$ python3 -q
>>> import numpy as np
>>> import numpy.linalg as la
>>> np.set_printoptions(precision=3, suppress=True, linewidth=200)
>>> F = np.load("block18.npy")
>>> F
array([[  2.94 ,  -0.443,  10.974,   0.179,   6.504,  -2.469,  -0.196,   4.155,   7.189,  -4.333, -16.273,   0.657, -10.498],
       [ -1.199,   1.265,  10.312,  10.24 ,   2.469,   5.692,  10.929,   6.409,  -1.992,   2.253,  14.048,  -1.22 ,  -4.03 ],
       [  1.084,  -1.42 ,   4.603,  -0.798,  -4.68 ,  -7.176,  -3.66 ,  -3.807,  12.089,  -0.689,   6.174,   1.72 ,  -0.814],
       [ -3.424,   3.914,  -0.248, -14.381,   2.809,  -0.087,  -8.436,   0.113,  -8.731,  -7.387,   8.449,   7.459,   0.556],
       [ -2.4  ,  -2.123,   1.719,  10.826,  -0.281,  -5.516,  -3.546,  -6.271,   4.9  ,  -1.12 , -21.675,   5.064,   3.519],
       [  0.906,   4.338,   8.775,   1.753,  -3.984,  -3.003,  -0.235,   3.252,   7.48 ,  -2.179,  -0.219,   7.722,  -7.226],
       [ -2.407,   2.458,   5.02 , -17.015,  -3.873,  -2.857,  -0.267,  -0.769,   1.191,   0.394,  -3.184,  -4.801,  -1.95 ],
       [  0.405,  -5.17 ,   5.021, -14.91 ,  -5.085,  -3.525,  -2.643,  -2.153, -12.071,   9.285, -18.316,   2.403,  -1.644],
       [ -0.324,  -2.237, -14.522,   0.921,  -4.1  ,   0.488,  -0.417,   2.042,  15.25 ,  -4.158,   0.306,  14.378,  -1.925],
       [  3.575,   3.117,   8.965,  -4.957,  -0.505,   2.097, -13.179,   8.731,   5.749,  -2.832,  -7.493,   4.628,   2.044],
       [ -4.405,   1.442,  10.568,   6.215,  -4.011,  -1.397,  -3.365,  -0.273,   5.027,  -1.77 ,  -0.03 ,   2.052,  -2.186],
       [  3.042,   4.277,  -1.856,   4.374,  -4.229,   2.566,   0.931,   1.88 ,  13.627,   6.801, -14.759,  -7.695,  10.144],
       [ -1.103,   0.816,   6.833,  -5.734,   0.445,  -7.538,   1.59 ,  -3.677, -11.224,   1.368,  -4.263,  -2.502,   6.187],
       [ -2.795,   1.502,  -2.984,   8.07 ,   6.476,  -2.088,   2.95 ,  -2.241,   4.095,  -5.592,   6.653,  -4.195,  -5.449],
       [ -0.156,   2.047,  13.039,   0.023,  -3.428,   4.201,  -4.893,   0.617,   5.445,   1.177,  -0.919,  -7.057,   2.244],
       [ -9.166,  -0.593,   9.709,  16.03 ,  -6.545, -11.837,   4.776,  -5.727,  -1.23 ,  -1.57 ,  -2.785,  -6.21 ,   4.646],
       [ -2.126,  -0.378,  -6.677, -16.932,  -4.048,  -1.695,  -0.182,   4.017,  -9.794,   4.402,  -6.45 ,   4.971,  -4.334],
       [  1.786,   2.612,  -1.83 ,   2.33 ,   4.573,   0.2  ,  -0.019,   5.698,   0.85 ,  -0.899,  10.61 ,   4.348,   0.875],
       [ -4.006,   0.325,  -2.739,  -9.541,  -3.296,   0.988,  14.735,  -2.911,  11.108,  -3.914,  -2.611,  -3.56 ,   2.113],
       [ -2.589,  -1.82 ,   5.177,  -4.66 ,   2.821,   2.112,  -2.386,  -8.177,   1.057,  10.585,   3.181,   6.974,   5.253],
       [ -0.014,  -2.513,  -0.873, -26.77 ,  -1.618,   2.993, -10.575,   6.212,   5.369,   7.017,   9.288,   3.85 ,  -4.877],
       [  0.415,   3.23 ,  -7.082,  -1.994,   2.862,   0.79 ,   9.178,  -7.676,   9.546,  -1.731, -10.264, -12.357,   9.712],
       [  1.951,  -3.292,  14.037,  20.089,  -1.283,  -0.928,  -8.728,  -2.243,   2.353,   2.192,  -3.457,   5.213,   6.245],
       [  0.649,   1.565,   6.295,   9.951,   5.79 ,  -3.333,  -1.625,   7.059,  15.997,  16.51 ,   4.119,   7.741,  -9.619],
       [  1.322,  -7.707,  -4.312,  -7.546,  -3.108,   5.497,  -6.886,  -0.465,  -0.94 ,  -3.481,   2.551,  -0.494,  -0.432],
       [  3.895,  -0.637,   1.257,  -7.699,  -0.718,  -0.506, -16.526,   2.272,  -2.984,   0.827,  -4.592,   1.129,  -2.027],
       [ -1.623,  -2.982,  -6.11 , -12.547,   6.663,   3.351,  -0.923,  -3.767,  -5.266,   5.576,  -3.978,  -1.72 ,   4.1  ],
       [ -3.214,  -2.273,   6.582,  -0.181,   4.877,   0.834,  -3.237,  -0.641,   4.921,   1.006,  -3.686,   0.106,  -8.9  ],
       [ -2.22 ,  -2.042,   8.968, -10.68 ,   2.513,  -1.16 ,   3.699,   2.129,   3.472,  -1.942,   4.818,   4.934,  -0.898],
       [  2.345,   2.96 ,  -6.281,  16.281,   4.033,  -1.74 ,  11.177,  -2.766,  -4.953,  -3.17 ,   7.342,  11.785,  -5.25 ],
       [ -9.286,   2.855, -13.519,  11.231,   3.549,   1.24 ,   3.142,   1.789,  -4.94 ,   3.311,   7.341,  -2.141,  -6.105],
       [ -1.854,   0.389,   8.332,   9.268,  -8.211,   4.481,   1.287,   1.719,   2.888,  -2.749,  -7.403,  -5.241,  -7.649],
       [  0.2  ,   6.717,  -4.969,   9.498,   4.   ,   2.507,  -7.586,  -6.337,   0.14 ,  -3.967, -10.793,  -4.019,   2.254],
       [  0.671,   4.973,   2.375,   1.425,   1.84 ,   3.131,  12.373,  -6.055, -14.646,   1.618,   3.033,   1.974,  -2.811],
       [ -5.713,  -2.916,  -8.631,  -3.805,  -2.461,   0.606,  -6.288,   1.558,   0.414,   0.742,  -3.318,   2.511,   4.282],
       [  2.062,   2.122,   2.57 ,   1.762,  -0.394,   2.245,   7.884,  -3.438,   4.229,   4.079,  -9.91 ,  -5.811,   0.998],
       [ -0.568,   1.5  ,   1.234,   3.355,   3.532,   1.854,   4.896,   4.747,   3.613,  -3.25 ,  -8.628,   1.139,  -1.282],
       [  7.014,   2.892,  -5.857,   4.262,   0.903,   0.7  ,  13.655,  -2.989,   1.588,   4.988, -12.635,   0.256,   4.203],
       [ -8.794,  -0.023,  -3.252,  14.116,  -2.904,   6.586,   7.221,   2.842,  25.113,   4.475, -12.654,  -1.564,  -5.486],
       [  0.304,  -1.081,   3.191,  -8.515,  -3.057,   1.481, -14.226,  -2.214, -13.68 , -11.688,  10.955,   8.905,   2.802]])
>>> Xs = F - F.mean(axis=0)
>>> V = la.svd(Xs)[2][:1]
>>> out = Xs - Xs @ V.T @ V
>>> np.cov(Xs @ V.T, rowvar=False)
array(139.491)
>>> la.norm(out, axis=1).round(6).argmax()
np.int64(23)
>>> round(float(la.norm(out) / la.norm(Xs)), 3)
0.855
